$ python3 -q
>>> import numpy as np
>>> import numpy.linalg as la
>>> np.set_printoptions(precision=1, suppress=True, linewidth=200)
>>> def rnd(a):
...     return np.round(a, 1) + 0
... 
>>> K = np.load("layer12.npy")
>>> K
array([[ 2,  3,  4,  5,  6],
       [ 7,  8,  9, 10, 11],
       [12, 13, 14, 15, 16],
       [17, 18, 19, 20, 21],
       [22, 23, 24, 25, 26],
       [27, 28, 29, 30, 31]])
>>> other = K[0, 0] * K[1:] - np.outer(K[1:, 0], K[0])
>>> other
array([[   0,   -5,  -10,  -15,  -20],
       [   0,  -10,  -20,  -30,  -40],
       [   0,  -15,  -30,  -45,  -60],
       [   0,  -20,  -40,  -60,  -80],
       [   0,  -25,  -50,  -75, -100]])
>>> la.matrix_rank(other), la.matrix_rank(K)
(np.int64(1), np.int64(2))
>>> print(np.flatnonzero(~other.round(6).any(axis=1)))
[]
>>> K[:, 0] / K[0, 0]
array([ 1. ,  3.5,  6. ,  8.5, 11. , 13.5])
>>> def softmax(z):
...     e = np.exp(z - z.max(axis=-1, keepdims=True))
...     return e / e.sum(axis=-1, keepdims=True)
... 
>>> rnd(softmax(other[3]))
array([1., 0., 0., 0., 0.])
>>> scores = other @ other.T / np.sqrt(5)
>>> rnd(softmax(scores + np.triu(np.full(scores.shape, -np.inf), 1)))
array([[1., 0., 0., 0., 0.],
       [0., 1., 0., 0., 0.],
       [0., 0., 1., 0., 0.],
       [0., 0., 0., 1., 0.],
       [0., 0., 0., 0., 1.]])
>>> softmax(scores)[3] @ other
array([   0.,  -25.,  -50.,  -75., -100.])
>>> la.matrix_rank(K)
np.int64(2)
>>> print(K - K[0])
[[ 0  0  0  0  0]
 [ 5  5  5  5  5]
 [10 10 10 10 10]
 [15 15 15 15 15]
 [20 20 20 20 20]
 [25 25 25 25 25]]
>>> K.sum(axis=0)
array([ 87,  93,  99, 105, 111])
>>> K.mean(axis=0)
array([14.5, 15.5, 16.5, 17.5, 18.5])
>>> U, sigma, Vh = la.svd(K)
>>> print(rnd(sigma))
[102.    3.6   0.    0.    0. ]
>>> other = U[:, :2] @ np.diag(sigma[:2]) @ Vh[:2]
>>> rnd(np.abs(K - other).max())
np.float64(0.0)
>>> rnd(other)
array([[ 2.,  3.,  4.,  5.,  6.],
       [ 7.,  8.,  9., 10., 11.],
       [12., 13., 14., 15., 16.],
       [17., 18., 19., 20., 21.],
       [22., 23., 24., 25., 26.],
       [27., 28., 29., 30., 31.]])
>>> U, sigma, Vh = la.svd(other)
>>> V = Vh[:(sigma > 1e-8).sum()]
>>> rng = np.random.default_rng(920)
>>> x = other[0] + -1 * other[4] + rng.integers(2) * np.eye(5)[2]
>>> rnd(x)
array([-20., -20., -19., -20., -20.])
>>> la.matrix_rank(np.vstack([other, x]))
np.int64(3)
>>> print(rnd(V.T @ V))
[[ 0.6  0.4  0.2  0.  -0.2]
 [ 0.4  0.3  0.2  0.1  0. ]
 [ 0.2  0.2  0.2  0.2  0.2]
 [ 0.   0.1  0.2  0.3  0.4]
 [-0.2  0.   0.2  0.4  0.6]]
>>> mat = np.load("test18.npy")
>>> rnd(mat)
array([[ 0.1, -0.1,  0.2,  0.1, -0.2,  0.1],
       [-0.1,  0.1, -0.1, -0.1,  0.1, -0.1],
       [ 0.2, -0.1,  0.3,  0.2, -0.3,  0.2],
       [ 0.1, -0.1,  0.2,  0.1, -0.2,  0.1],
       [-0.2,  0.1, -0.3, -0.2,  0.4, -0.2],
       [ 0.1, -0.1,  0.2,  0.1, -0.2,  0.1]])
>>> U, sigma, Vh = la.svd(mat)
>>> np.argmax(sigma[:-1] / (sigma[1:] + 1e-6)) + 1
np.int64(1)
>>> other = U[:, :1] @ np.diag(sigma[:1]) @ Vh[:1]
>>> print(la.matrix_rank(mat, rtol=0.05))
1
>>> rnd(la.norm(mat - other) / la.norm(mat))
np.float64(0.0)
>>> rnd(np.abs(mat - other).max())
np.float64(0.0)
>>> r = la.matrix_rank(mat)
>>> r
np.int64(1)
>>> N = la.svd(mat)[2][r:].T
>>> N.shape
(6, 5)
>>> [int(la.matrix_rank(np.delete(mat, i, axis=0))) for i in range(6)]
[1, 1, 1, 1, 1, 1]
>>> rnd(N @ N.T)
array([[ 0.9,  0.1, -0.2, -0.1,  0.2, -0.1],
       [ 0.1,  0.9,  0.1,  0.1, -0.1,  0.1],
       [-0.2,  0.1,  0.7, -0.2,  0.3, -0.2],
       [-0.1,  0.1, -0.2,  0.9,  0.2, -0.1],
       [ 0.2, -0.1,  0.3,  0.2,  0.6,  0.2],
       [-0.1,  0.1, -0.2, -0.1,  0.2,  0.9]])
